In [1]: import numpy as np

In [2]: np.set_printoptions(precision=1, suppress=True, linewidth=100, sign=" ")

In [3]: def rd(a):
   ...:     return np.round(a, 1) + 0
   ...: 

In [4]: data = np.load("block18.npy")

In [5]: data
Out[5]: 
array([[ 5., -5., -6., -1.,  9.,  4.,  7.,  2.],
       [ 7.,  6., -3., -3.,  4.,  3.,  4.,  0.],
       [ 8., -2., -7., -2.,  1.,  0.,  6.,  8.],
       [-9.,  8.,  9.,  7.,  6.,  9.,  0.,  6.],
       [ 0.,  0.,  0.,  0.,  3.,  3.,  1., -1.],
       [ 0.,  0.,  0.,  0.,  0., -2.,  0., -2.],
       [ 0.,  0.,  0.,  0.,  0.,  2.,  3., -2.],
       [ 0.,  0.,  0.,  0.,  0., -3.,  3.,  0.]])

In [6]: q, evecs = np.linalg.qr(data[:, :7])[0], np.linalg.qr(data[:, 7:])[0]

In [7]: sig = np.linalg.svd(q.T @ evecs, compute_uv=False)

In [8]: rd(np.degrees(np.arccos(sig.clip(0, 1))))
Out[8]: array([ 13.3])

In [9]: t3 = np.stack([data, 3 * data, data[::-1]])

In [10]: t3.shape
Out[10]: (3, 8, 8)

In [11]: np.einsum("bij,cij->bc", t3, t3)
Out[11]: 
array([[ 1094.,  3282.,   100.],
       [ 3282.,  9846.,   300.],
       [  100.,   300.,  1094.]])

In [12]: (t3 @ data.T).shape
Out[12]: (3, 8, 8)

In [13]: t3.sum(axis=0)
Out[13]: 
array([[ 20., -20., -24.,  -4.,  36.,  13.,  31.,   8.],
       [ 28.,  24., -12., -12.,  16.,  14.,  19.,  -2.],
       [ 32.,  -8., -28.,  -8.,   4.,  -2.,  24.,  30.],
       [-36.,  32.,  36.,  28.,  27.,  39.,   1.,  23.],
       [ -9.,   8.,   9.,   7.,  18.,  21.,   4.,   2.],
       [  8.,  -2.,  -7.,  -2.,   1.,  -8.,   6.,   0.],
       [  7.,   6.,  -3.,  -3.,   4.,  11.,  16.,  -8.],
       [  5.,  -5.,  -6.,  -1.,   9.,  -8.,  19.,   2.]])

In [14]: M2 = np.array([[-4, -1, 1],
    ...:     [0, 1, -3],
    ...:     [4, 2, 4],
    ...:     [2, 4, 0],
    ...:     [-2, -5, 4],
    ...:     [-5, -3, 2],
    ...:     [0, -2, -1],
    ...:     [5, 5, 2]])

In [15]: np.linalg.matrix_rank(data @ M2)
Out[15]: np.int64(3)

In [16]: np.einsum("ij->j", data)
Out[16]: array([11.,  7., -7.,  1., 23., 16., 24., 11.])

In [17]: x = np.array([0, 2, 0, 3, -3, 2, 1, 1])

In [18]: target = data @ x

In [19]: target
Out[19]: array([-23.,   1.,   1.,  43.,  -3.,  -6.,   5.,  -3.])

In [20]: rd(np.linalg.solve(data, target + data[:, 6]))
Out[20]: array([ 0.,  2.,  0.,  3., -3.,  2.,  2.,  1.])
